% python3 -q
>>> import numpy as np
>>> np.set_printoptions(precision=3, suppress=True, linewidth=160, floatmode="fixed")
>>> m1 = np.loadtxt("mat.csv", delimiter=",")
>>> print(m1)
[[0.200 0.200 0.000 0.200 0.000 0.000 0.000 0.200 0.000 0.000 0.000 0.200]
 [0.000 0.200 0.000 0.200 0.200 0.000 0.000 0.200 0.000 0.200 0.000 0.000]
 [0.000 0.000 0.667 0.000 0.000 0.000 0.000 0.333 0.000 0.000 0.000 0.000]
 [0.000 0.000 0.000 0.200 0.000 0.000 0.200 0.000 0.000 0.200 0.200 0.200]
 [0.000 0.000 0.000 0.500 0.500 0.000 0.000 0.000 0.000 0.000 0.000 0.000]
 [0.000 0.333 0.000 0.333 0.000 0.333 0.000 0.000 0.000 0.000 0.000 0.000]
 [0.000 0.000 0.000 0.250 0.000 0.000 0.250 0.000 0.250 0.000 0.250 0.000]
 [0.000 0.000 0.000 0.000 0.000 0.143 0.143 0.286 0.143 0.143 0.000 0.143]
 [0.000 0.000 0.000 0.000 0.000 0.000 0.250 0.250 0.250 0.000 0.250 0.000]
 [0.333 0.000 0.333 0.000 0.000 0.000 0.000 0.000 0.000 0.333 0.000 0.000]
 [0.000 0.200 0.200 0.000 0.000 0.200 0.200 0.000 0.000 0.000 0.200 0.000]
 [0.000 0.200 0.000 0.000 0.200 0.200 0.000 0.000 0.200 0.000 0.000 0.200]]
>>> print(m1.sum(axis=1))
[1.000 1.000 1.000 1.000 1.000 1.000 1.000 1.000 1.000 1.000 1.000 1.000]
>>> print(m1 @ np.ones(12))
[1.000 1.000 1.000 1.000 1.000 1.000 1.000 1.000 1.000 1.000 1.000 1.000]
>>> p = np.eye(12)[1]
>>> for _ in range(5):
...     p = p @ m1
...     print(p.round(3))
... 
[0.000 0.200 0.000 0.200 0.200 0.000 0.000 0.200 0.000 0.200 0.000 0.000]
[0.067 0.040 0.067 0.180 0.140 0.029 0.069 0.097 0.029 0.175 0.040 0.069]
[0.072 0.053 0.111 0.154 0.092 0.045 0.082 0.078 0.052 0.116 0.068 0.077]
[0.053 0.069 0.126 0.137 0.072 0.055 0.089 0.097 0.060 0.091 0.078 0.072]
[0.041 0.073 0.130 0.128 0.064 0.062 0.094 0.109 0.066 0.086 0.080 0.066]
>>> r0 = np.array([1, -2, -3, 3, 3, -3, 2, 0, -1, -2, 1, -1])
>>> M2 = m1 + np.outer(r0, np.eye(12)[7])
>>> print(M2)
[[ 0.200  0.200  0.000  0.200  0.000  0.000  0.000  1.200  0.000  0.000  0.000  0.200]
 [ 0.000  0.200  0.000  0.200  0.200  0.000  0.000 -1.800  0.000  0.200  0.000  0.000]
 [ 0.000  0.000  0.667  0.000  0.000  0.000  0.000 -2.667  0.000  0.000  0.000  0.000]
 [ 0.000  0.000  0.000  0.200  0.000  0.000  0.200  3.000  0.000  0.200  0.200  0.200]
 [ 0.000  0.000  0.000  0.500  0.500  0.000  0.000  3.000  0.000  0.000  0.000  0.000]
 [ 0.000  0.333  0.000  0.333  0.000  0.333  0.000 -3.000  0.000  0.000  0.000  0.000]
 [ 0.000  0.000  0.000  0.250  0.000  0.000  0.250  2.000  0.250  0.000  0.250  0.000]
 [ 0.000  0.000  0.000  0.000  0.000  0.143  0.143  0.286  0.143  0.143  0.000  0.143]
 [ 0.000  0.000  0.000  0.000  0.000  0.000  0.250 -0.750  0.250  0.000  0.250  0.000]
 [ 0.333  0.000  0.333  0.000  0.000  0.000  0.000 -2.000  0.000  0.333  0.000  0.000]
 [ 0.000  0.200  0.200  0.000  0.000  0.200  0.200  1.000  0.000  0.000  0.200  0.000]
 [ 0.000  0.200  0.000  0.000  0.200  0.200  0.000 -1.000  0.200  0.000  0.000  0.200]]
>>> print(np.linalg.matrix_rank(M2 - m1))
1
>>> rng = np.random.default_rng(261210)
>>> M = np.eye(11, dtype=int)[rng.permutation(11)]
>>> print(M)
[[0 0 0 0 0 0 0 0 1 0 0]
 [0 0 0 1 0 0 0 0 0 0 0]
 [0 0 0 0 0 0 1 0 0 0 0]
 [0 0 1 0 0 0 0 0 0 0 0]
 [0 0 0 0 0 0 0 0 0 1 0]
 [0 0 0 0 1 0 0 0 0 0 0]
 [0 0 0 0 0 0 0 1 0 0 0]
 [1 0 0 0 0 0 0 0 0 0 0]
 [0 1 0 0 0 0 0 0 0 0 0]
 [0 0 0 0 0 1 0 0 0 0 0]
 [0 0 0 0 0 0 0 0 0 0 1]]
>>> print(M @ M)
[[0 1 0 0 0 0 0 0 0 0 0]
 [0 0 1 0 0 0 0 0 0 0 0]
 [0 0 0 0 0 0 0 1 0 0 0]
 [0 0 0 0 0 0 1 0 0 0 0]
 [0 0 0 0 0 1 0 0 0 0 0]
 [0 0 0 0 0 0 0 0 0 1 0]
 [1 0 0 0 0 0 0 0 0 0 0]
 [0 0 0 0 0 0 0 0 1 0 0]
 [0 0 0 1 0 0 0 0 0 0 0]
 [0 0 0 0 1 0 0 0 0 0 0]
 [0 0 0 0 0 0 0 0 0 0 1]]
>>> F = np.load("x.npy")
>>> print(F)
[[ -0.400   0.200  -1.100   0.200   1.000   1.300   1.300   1.300   1.100  -2.200   0.500]
 [  0.200  -0.100   0.300  -0.500  -0.400  -1.800  -0.800  -1.800   1.500  -0.500   1.200]
 [ -0.200   0.300   0.900  -0.100  -0.600   0.500   1.100   1.000  -1.100   1.200  -1.200]
 [ -1.800   2.600   0.300  -0.100   0.000  -0.200   2.400   0.300  -0.200  -0.200  -0.600]
 [  0.700   0.500  -1.500   0.100   2.400   1.000   0.500   0.400   0.300   0.200   1.400]
 [  1.000   0.000   0.900  -0.100   0.000   0.800  -1.600   0.400  -0.900  -0.600  -0.600]
 [ -0.200   1.400   0.100   1.200   0.100  -1.700  -0.100  -0.200  -0.100   1.100   0.300]
 [ -0.700  -0.300   0.400  -0.700   2.000   0.600   2.000   0.500  -2.200   0.800   0.700]
 [  0.000   1.700  -0.500  -0.500   0.200   0.200  -1.200  -0.400   1.700  -0.200  -1.300]
 [  0.200   0.900   0.600   0.600  -0.200   0.400  -1.200  -0.400  -0.300   2.000   1.700]
 [ -4.000 -10.000 -34.000  30.000  -4.000 -10.000 -42.000  12.000  -8.000  -2.000   4.000]
 [  1.200  -0.900  -1.100   0.700   1.600  -0.500  -0.400   0.200   1.600  -1.600   0.400]
 [  0.500   0.000  -1.100   0.100  -1.000   1.000  -0.600  -1.300   0.100   0.600  -0.600]]
>>> # row 10 is much longer than the rest
>>> Uu, sig, Vt = np.linalg.svd(F)
>>> print(sig)
[65.498  5.615  5.466  4.259  4.074  3.308  2.375  1.946  1.685  1.107  0.411]
>>> M2 = Uu[:, :1] @ np.diag(sig[:1]) @ Vt[:1]
>>> print(np.round(np.linalg.norm(F - M2, 2), 3), round(float(sig[1]), 3))
5.615 5.615
>>> print(np.round(np.abs(F - M2).max(), 3))
2.412
>>> Uu, sig, Vt = np.linalg.svd(F, full_matrices=False)
>>> print(np.cumsum(sig ** 2) / np.sum(sig ** 2))
[0.973 0.980 0.987 0.991 0.994 0.997 0.998 0.999 1.000 1.000 1.000]
>>> print(np.round(Vt @ Vt.T, 3) + 0)
[[1.000 0.000 0.000 0.000 0.000 0.000 0.000 0.000 0.000 0.000 0.000]
 [0.000 1.000 0.000 0.000 0.000 0.000 0.000 0.000 0.000 0.000 0.000]
 [0.000 0.000 1.000 0.000 0.000 0.000 0.000 0.000 0.000 0.000 0.000]
 [0.000 0.000 0.000 1.000 0.000 0.000 0.000 0.000 0.000 0.000 0.000]
 [0.000 0.000 0.000 0.000 1.000 0.000 0.000 0.000 0.000 0.000 0.000]
 [0.000 0.000 0.000 0.000 0.000 1.000 0.000 0.000 0.000 0.000 0.000]
 [0.000 0.000 0.000 0.000 0.000 0.000 1.000 0.000 0.000 0.000 0.000]
 [0.000 0.000 0.000 0.000 0.000 0.000 0.000 1.000 0.000 0.000 0.000]
 [0.000 0.000 0.000 0.000 0.000 0.000 0.000 0.000 1.000 0.000 0.000]
 [0.000 0.000 0.000 0.000 0.000 0.000 0.000 0.000 0.000 1.000 0.000]
 [0.000 0.000 0.000 0.000 0.000 0.000 0.000 0.000 0.000 0.000 1.000]]
>>> print(np.round(Uu.T @ Uu, 3) + 0)
[[1.000 0.000 0.000 0.000 0.000 0.000 0.000 0.000 0.000 0.000 0.000]
 [0.000 1.000 0.000 0.000 0.000 0.000 0.000 0.000 0.000 0.000 0.000]
 [0.000 0.000 1.000 0.000 0.000 0.000 0.000 0.000 0.000 0.000 0.000]
 [0.000 0.000 0.000 1.000 0.000 0.000 0.000 0.000 0.000 0.000 0.000]
 [0.000 0.000 0.000 0.000 1.000 0.000 0.000 0.000 0.000 0.000 0.000]
 [0.000 0.000 0.000 0.000 0.000 1.000 0.000 0.000 0.000 0.000 0.000]
 [0.000 0.000 0.000 0.000 0.000 0.000 1.000 0.000 0.000 0.000 0.000]
 [0.000 0.000 0.000 0.000 0.000 0.000 0.000 1.000 0.000 0.000 0.000]
 [0.000 0.000 0.000 0.000 0.000 0.000 0.000 0.000 1.000 0.000 0.000]
 [0.000 0.000 0.000 0.000 0.000 0.000 0.000 0.000 0.000 1.000 0.000]
 [0.000 0.000 0.000 0.000 0.000 0.000 0.000 0.000 0.000 0.000 1.000]]
>>> vec = np.array([-1, -3, 2, 2, 1, -3, 3, 1, 1, 0, 3])
>>> target = F @ vec
>>> coef, lr = np.zeros(11), 1 / np.linalg.norm(F, 2) ** 2
>>> for i in range(4):
...     coef -= lr * F.T @ (F @ coef - target)
...     if i % 1 == 0: print(i, round(np.linalg.norm(F @ coef - target), 3))
... 
0 22.8
1 22.721
2 22.643
3 22.565
>>> print(coef)
[ 0.045  0.109  0.459 -0.394  0.087  0.103  0.604 -0.151  0.101  0.016 -0.008]
>>> vec = np.array([3, 8, 9, 7, 4, 6, 4, 4, 8, 1, 1])
>>> target = F @ vec
>>> try:
...     np.linalg.solve(F, target)
... except np.linalg.LinAlgError as e:
...     print("failed:", e)
... 
failed: Last 2 dimensions of the array must be square
>>> print(np.round(np.linalg.pinv(F) @ F, 3) + 0)
[[1.000 0.000 0.000 0.000 0.000 0.000 0.000 0.000 0.000 0.000 0.000]
 [0.000 1.000 0.000 0.000 0.000 0.000 0.000 0.000 0.000 0.000 0.000]
 [0.000 0.000 1.000 0.000 0.000 0.000 0.000 0.000 0.000 0.000 0.000]
 [0.000 0.000 0.000 1.000 0.000 0.000 0.000 0.000 0.000 0.000 0.000]
 [0.000 0.000 0.000 0.000 1.000 0.000 0.000 0.000 0.000 0.000 0.000]
 [0.000 0.000 0.000 0.000 0.000 1.000 0.000 0.000 0.000 0.000 0.000]
 [0.000 0.000 0.000 0.000 0.000 0.000 1.000 0.000 0.000 0.000 0.000]
 [0.000 0.000 0.000 0.000 0.000 0.000 0.000 1.000 0.000 0.000 0.000]
 [0.000 0.000 0.000 0.000 0.000 0.000 0.000 0.000 1.000 0.000 0.000]
 [0.000 0.000 0.000 0.000 0.000 0.000 0.000 0.000 0.000 1.000 0.000]
 [0.000 0.000 0.000 0.000 0.000 0.000 0.000 0.000 0.000 0.000 1.000]]
>>> print(np.linalg.solve(F.T @ F, F.T @ target))
[3.000 8.000 9.000 7.000 4.000 6.000 4.000 4.000 8.000 1.000 1.000]
>>> target = target + 0.05 * rng.normal(size=13)
>>> print(target)
[  21.188  -11.078    9.387   24.641   16.460    2.059    9.562   -0.390   13.321   13.839 -446.056    5.541  -12.493]
>>> coef, *_ = np.linalg.lstsq(F, target)
>>> print(round(float(np.linalg.norm(target - F @ coef)), 3))
0.054
>>> print(np.round(F.T @ (target - F @ coef), 3) + 0)
[0.000 0.000 0.000 0.000 0.000 0.000 0.000 0.000 0.000 0.000 0.000]
>>> M2 = F / np.linalg.norm(F, axis=1, keepdims=True)
>>> C2 = M2 @ M2.T
>>> print(C2[11])
[ 0.527  0.298 -0.732 -0.419  0.494 -0.029 -0.161 -0.275  0.166 -0.349  0.316  1.000 -0.146]
>>> J = np.load("w.npy")
>>> print(J)
[[ -2  -4   4   4   0   5   0   4]
 [ -6 -12  12  12   0  15   0  12]
 [ -4  -8   8   8   0  10   0   8]
 [ -2  -4   4   4   0   5   0   4]
 [ -2  -4   4   4   0   5   0   4]]
>>> Uu, sig, Vt = np.linalg.svd(J)
>>> vecs = Vt[:(sig > 1e-8).sum()]
>>> vec = J[0] + 5 * J[2] + rng.integers(2) * np.eye(8)[2]
>>> print(vec)
[-22.000 -44.000  44.000  44.000   0.000  55.000   0.000  44.000]
>>> print(vecs.T @ vecs)
[[ 0.043  0.086 -0.086 -0.086  0.000 -0.108  0.000 -0.086]
 [ 0.086  0.172 -0.172 -0.172  0.000 -0.215  0.000 -0.172]
 [-0.086 -0.172  0.172  0.172  0.000  0.215  0.000  0.172]
 [-0.086 -0.172  0.172  0.172  0.000  0.215  0.000  0.172]
 [ 0.000  0.000  0.000  0.000  0.000  0.000  0.000  0.000]
 [-0.108 -0.215  0.215  0.215  0.000  0.269  0.000  0.215]
 [ 0.000  0.000  0.000  0.000  0.000  0.000  0.000  0.000]
 [-0.086 -0.172  0.172  0.172  0.000  0.215  0.000  0.172]]
>>> print(np.allclose(vecs.T @ vecs @ vec, vec))
True
>>> rk = np.linalg.matrix_rank(J)
>>> print(rk)
1
>>> null = np.linalg.svd(J)[2][rk:].T
>>> print([int(np.linalg.matrix_rank(np.delete(J, i, axis=0))) for i in range(5)])
[1, 1, 1, 1, 1]
>>> print(np.allclose(J @ null, 0))
True
>>> print([int(np.linalg.matrix_rank(J[:i])) for i in range(1, len(J) + 1)])
[1, 1, 1, 1, 1]
>>> print(np.round(null @ null.T, 3) + 0)
[[ 0.957 -0.086  0.086  0.086  0.000  0.108  0.000  0.086]
 [-0.086  0.828  0.172  0.172  0.000  0.215  0.000  0.172]
 [ 0.086  0.172  0.828 -0.172  0.000 -0.215  0.000 -0.172]
 [ 0.086  0.172 -0.172  0.828  0.000 -0.215  0.000 -0.172]
 [ 0.000  0.000  0.000  0.000  1.000  0.000  0.000  0.000]
 [ 0.108  0.215 -0.215 -0.215  0.000  0.731  0.000 -0.215]
 [ 0.000  0.000  0.000  0.000  0.000  0.000  1.000  0.000]
 [ 0.086  0.172 -0.172 -0.172  0.000 -0.215  0.000  0.828]]
>>> Uu, sig, Vt = np.linalg.svd(J)
>>> print(sig.round(3) + 0)
[38.575  0.000  0.000  0.000  0.000]
>>> print(np.argmax(sig[:-1] / (sig[1:] + 1e-6)) + 1)
1
>>> M2 = Uu[:, :1] @ np.diag(sig[:1]) @ Vt[:1]
>>> print(np.linalg.matrix_rank(M2))
1
>>> print(M2)
[[ -2.000  -4.000   4.000   4.000   0.000   5.000   0.000   4.000]
 [ -6.000 -12.000  12.000  12.000   0.000  15.000   0.000  12.000]
 [ -4.000  -8.000   8.000   8.000   0.000  10.000   0.000   8.000]
 [ -2.000  -4.000   4.000   4.000   0.000   5.000   0.000   4.000]
 [ -2.000  -4.000   4.000   4.000   0.000   5.000   0.000   4.000]]
>>> print(round(float(np.abs(J - M2).max()), 3))
0.0
>>> theta = np.radians(180)
>>> r_ = np.eye(8)
>>> r_[3, 3] = r_[5, 5] = np.cos(theta)
>>> r_[3, 5], r_[5, 3] = -np.sin(theta), np.sin(theta)
>>> print(r_.round(3) + 0)
[[ 1.000  0.000  0.000  0.000  0.000  0.000  0.000  0.000]
 [ 0.000  1.000  0.000  0.000  0.000  0.000  0.000  0.000]
 [ 0.000  0.000  1.000  0.000  0.000  0.000  0.000  0.000]
 [ 0.000  0.000  0.000 -1.000  0.000  0.000  0.000  0.000]
 [ 0.000  0.000  0.000  0.000  1.000  0.000  0.000  0.000]
 [ 0.000  0.000  0.000  0.000  0.000 -1.000  0.000  0.000]
 [ 0.000  0.000  0.000  0.000  0.000  0.000  1.000  0.000]
 [ 0.000  0.000  0.000  0.000  0.000  0.000  0.000  1.000]]
>>> M2 = J @ r_.T
>>> print(np.round(np.linalg.svd(J, compute_uv=False), 3) + 0, np.round(np.linalg.svd(M2, compute_uv=False), 3) + 0)
[38.575  0.000  0.000  0.000  0.000] [38.575  0.000  0.000  0.000  0.000]
>>> print(np.abs(M2 - J).max(axis=0))
[ 0.000  0.000  0.000 24.000  0.000 30.000  0.000  0.000]
>>> print(np.allclose(np.linalg.norm(J, axis=1), np.linalg.norm(M2, axis=1)))
True
>>> arr = np.loadtxt("run13.csv", delimiter=",")
>>> print(arr)
[[ 3.364  1.172 -3.508]
 [-0.737 -3.040  3.901]
 [ 2.008  2.545  3.807]
 [ 2.864 -1.102 -3.947]
 [ 0.908  4.567  1.821]
 [ 3.081  1.994 -3.396]
 [ 1.434  1.369 -4.590]
 [ 3.914 -0.420 -3.083]
 [ 1.667  3.131  3.524]
 [ 3.037 -0.891  3.871]
 [-0.580 -4.950  0.397]
 [-0.030 -4.263  2.612]
 [ 1.504  4.632  1.135]
 [ 2.569 -1.066  4.155]
 [-4.656  1.724  0.596]
 [ 3.273  3.718  0.682]
 [-1.488  2.579 -4.017]
 [-0.307  4.988  0.161]
 [ 4.397 -0.175 -2.374]
 [-2.764 -2.497 -3.335]
 [-0.397 -1.807  4.645]]
>>> print(np.count_nonzero(arr))
63
